$ python3 -q
>>> import numpy as np
>>> np.set_printoptions(precision=3, suppress=True, linewidth=100)
>>> def rd(a):
...     return np.round(a, 3) + 0
... 
>>> F = np.array([[-0.7, 0.8, -0.1, 0.1, 0.5],
...     [0.3, -0.6, 0.9, -0.4, 0.1],
...     [-0.3, 0.2, -1.7, -1.2, 1.9],
...     [1.2, -0.1, 1.5, 1.9, 0.3]])
>>> def softmax(z):
...     e = np.exp(z - z.max(axis=-1, keepdims=True))
...     return e / e.sum(axis=-1, keepdims=True)
... 
>>> rd(softmax(F).sum(axis=1))
array([1., 1., 1., 1.])
>>> rd(softmax(F[0] + -1))
array([0.078, 0.349, 0.142, 0.173, 0.258])
>>> S = F @ F.T / np.sqrt(5)
>>> softmax(S).round(6).argmax(axis=1)
array([0, 1, 2, 3])
>>> rd(softmax(S + np.triu(np.full(S.shape, -np.inf), 1)))
array([[1.   , 0.   , 0.   , 0.   ],
       [0.272, 0.728, 0.   , 0.   ],
       [0.047, 0.016, 0.937, 0.   ],
       [0.024, 0.053, 0.004, 0.918]])
>>> r0, g = F[3], F[2]
>>> r0 @ g
np.float64(-4.64)
>>> pr = (r0 @ g) / (r0 @ r0) * r0
>>> print(rd(np.linalg.norm(r0 + g) ** 2 + np.linalg.norm(r0 - g) ** 2))
30.94
>>> rd((g - pr) @ r0)
np.float64(0.0)
>>> rng = np.random.default_rng(825)
>>> other = F + rng.integers(-2, 3, (4, 1)) @ rng.integers(-2, 3, (1, 5))
>>> print(rd(other))
[[-2.7  0.8  0.9 -0.9 -0.5]
 [-3.7 -0.6  2.9 -2.4 -1.9]
 [-4.3  0.2  0.3 -3.2 -0.1]
 [-2.8 -0.1  3.5 -0.1 -1.7]]
>>> np.linalg.matrix_rank(other - F, tol=1e-8)
np.int64(1)
>>> other = F / np.sqrt((F ** 2).mean(axis=1, keepdims=True))
>>> rd(np.linalg.norm(other, axis=1))
array([2.236, 2.236, 2.236, 2.236])
>>> np.linalg.matrix_rank(F - F.mean(axis=1, keepdims=True))
np.int64(4)
>>> np.linalg.matrix_rank(other) == np.linalg.matrix_rank(F)
np.True_
>>> blk = np.stack([F, 4 * F, F[::-1]])
>>> np.linalg.matrix_rank(blk.reshape(3, -1))
np.int64(2)
>>> print((blk @ F.T).shape)
(3, 4, 4)
>>> rd(np.linalg.norm(blk, axis=(1, 2)))
array([ 4.278, 17.111,  4.278])
>>> blk.shape
(3, 4, 5)
>>> K = np.loadtxt("run13.csv", delimiter=",")
>>> K
array([[0., 0., 1., 0., 0., 0., 0., 0., 0.],
       [0., 0., 0., 0., 1., 1., 0., 0., 1.],
       [1., 0., 0., 1., 0., 0., 0., 0., 0.],
       [0., 0., 1., 0., 0., 0., 1., 0., 0.],
       [0., 1., 0., 0., 0., 1., 1., 0., 1.],
       [0., 1., 0., 0., 1., 0., 0., 1., 1.],
       [0., 0., 0., 1., 1., 0., 0., 1., 1.],
       [0., 0., 0., 0., 0., 1., 1., 0., 0.],
       [0., 1., 0., 0., 1., 1., 1., 0., 0.]])
>>> # equal to its transpose
>>> other = K + rng.integers(-2, 3, (9, 7)) @ rng.integers(-2, 3, (7, 9))
>>> other
array([[  2.,   1.,  -2.,  10.,   6.,   4.,   1.,  -5.,  10.],
       [  0.,   5.,  -2.,   2.,   0.,   7.,  -7.,   4.,  11.],
       [ -3.,   5.,   3.,   4.,  -3.,   2.,  -2.,   5.,   2.],
       [ -3.,  -8.,  -1.,  -3.,  -1.,   2.,  -3.,  -6.,  -6.],
       [ -4.,   3.,   1., -13., -14.,  -3.,  -2.,   9.,  -7.],
       [ -5.,  -4.,   2.,  -2.,   1.,   0.,  -6.,  -2.,  -1.],
       [  1.,   4.,  -3.,   0.,  -4.,   6.,  -4.,   8.,   5.],
       [  5.,   0.,  -1.,  -2.,   2.,  -3.,   6.,   0.,   0.],
       [  4.,   2.,  -3.,   1.,   2.,  11.,  -3.,   6.,   2.]])
>>> np.linalg.matrix_rank(other - K, tol=1e-8)
np.int64(7)
